$ ipython --no-banner

In [1]: import numpy as np

In [2]: import numpy.linalg as la

In [3]: np.set_printoptions(precision=4, suppress=True, linewidth=120, sign=" ")

In [4]: tidy = lambda a: np.round(a, 4) + 0

In [5]: arr = np.load("x.npy")

In [6]: arr
Out[6]: 
array([[  5,   5,   5],
       [  5,  10,  10],
       [  5,  10,  15]])

In [7]: # symmetric

In [8]: L = la.cholesky(arr)

In [9]: tidy(arr / np.sqrt(np.outer(np.diag(arr), np.diag(arr))))
Out[9]: 
array([[ 1.    ,  0.7071,  0.5774],
       [ 0.7071,  1.    ,  0.8165],
       [ 0.5774,  0.8165,  1.    ]])

In [10]: la.eigvalsh(arr).min() > 0
Out[10]: np.True_

In [11]: tidy(L)
Out[11]: 
array([[ 2.2361,  0.    ,  0.    ],
       [ 2.2361,  2.2361,  0.    ],
       [ 2.2361,  2.2361,  2.2361]])

In [12]: tidy(np.diag(L) ** 2)
Out[12]: array([ 5.,  5.,  5.])

In [13]: tidy(np.sort(la.eigvals(L)))
Out[13]: array([ 2.2361,  2.2361,  2.2361])

In [14]: rng = np.random.default_rng(45)

In [15]: z = rng.permutation(3)

In [16]: other = arr[:, z] * rng.choice([-1, 1], 3)

In [17]: other
Out[17]: 
array([[  5,   5,   5],
       [ 10,  10,   5],
       [ 15,  10,   5]])

In [18]: U, _, VT = la.svd(arr.T @ other)

In [19]: z
Out[19]: array([ 2,  1,  0])

In [20]: tidy(U @ VT)
Out[20]: 
array([[ 0.,  0.,  1.],
       [ 0.,  1.,  0.],
       [ 1.,  0.,  0.]])

In [21]: x0 = np.ones(3)

In [22]: for _ in range(3):
    ...:     x0 = arr @ x0
    ...:     x0 /= la.norm(x0)
    ...:     print(round(x0 @ arr @ x0, 4))
    ...: 
25.2143
25.2441
25.2446

In [23]: tidy(x0)
Out[23]: array([ 0.3284,  0.5912,  0.7366])

In [24]: ang = np.radians(30)

In [25]: Rm = np.eye(3)

In [26]: Rm[1, 1] = Rm[0, 0] = np.cos(ang)

In [27]: Rm[1, 0], Rm[0, 1] = -np.sin(ang), np.sin(ang)

In [28]: tidy(Rm)
Out[28]: 
array([[ 0.866,  0.5  ,  0.   ],
       [-0.5  ,  0.866,  0.   ],
       [ 0.   ,  0.   ,  1.   ]])

In [29]: other = arr @ Rm.T

In [30]: np.allclose(la.norm(arr, axis=1), la.norm(other, axis=1))
Out[30]: True

In [31]: tidy(np.abs(other - arr).max(axis=0))
Out[31]: array([ 4.3301,  3.8397,  0.    ])

In [32]: tidy(la.svd(arr, compute_uv=False)), tidy(la.svd(other, compute_uv=False))
Out[32]: (array([ 25.2446,   3.2155,   1.5399]), array([ 25.2446,   3.2155,   1.5399]))

In [33]: tidy(other)
Out[33]: 
array([[  6.8301,   1.8301,   5.    ],
       [  9.3301,   6.1603,  10.    ],
       [  9.3301,   6.1603,  15.    ]])

In [34]: A = np.array([[0, 3, 0],
    ...:     [-1, 2, 2],
    ...:     [-3, -1, 2],
    ...:     [0, 3, -2],
    ...:     [-2, -3, 1],
    ...:     [-1, 3, 2]]) * (rng.random((6, 3)) < 0.3)

In [35]: A
Out[35]: 
array([[ 0,  0,  0],
       [ 0,  0,  0],
       [ 0,  0,  0],
       [ 0,  0,  0],
       [ 0,  0,  0],
       [ 0,  3,  2]])

In [36]: # row 5 dominates

In [37]: x0 = np.array([-2, -7, 0])

In [38]: h = np.maximum(arr @ x0, 0)

In [39]: np.flatnonzero(h > 1e-9)
Out[39]: array([], dtype=int64)

In [40]: np.maximum(arr @ x0, 0) - np.maximum(-arr @ x0, 0)
Out[40]: array([-45, -80, -80])

In [41]: np.maximum(arr @ (3 * x0), 0)
Out[41]: array([ 0,  0,  0])
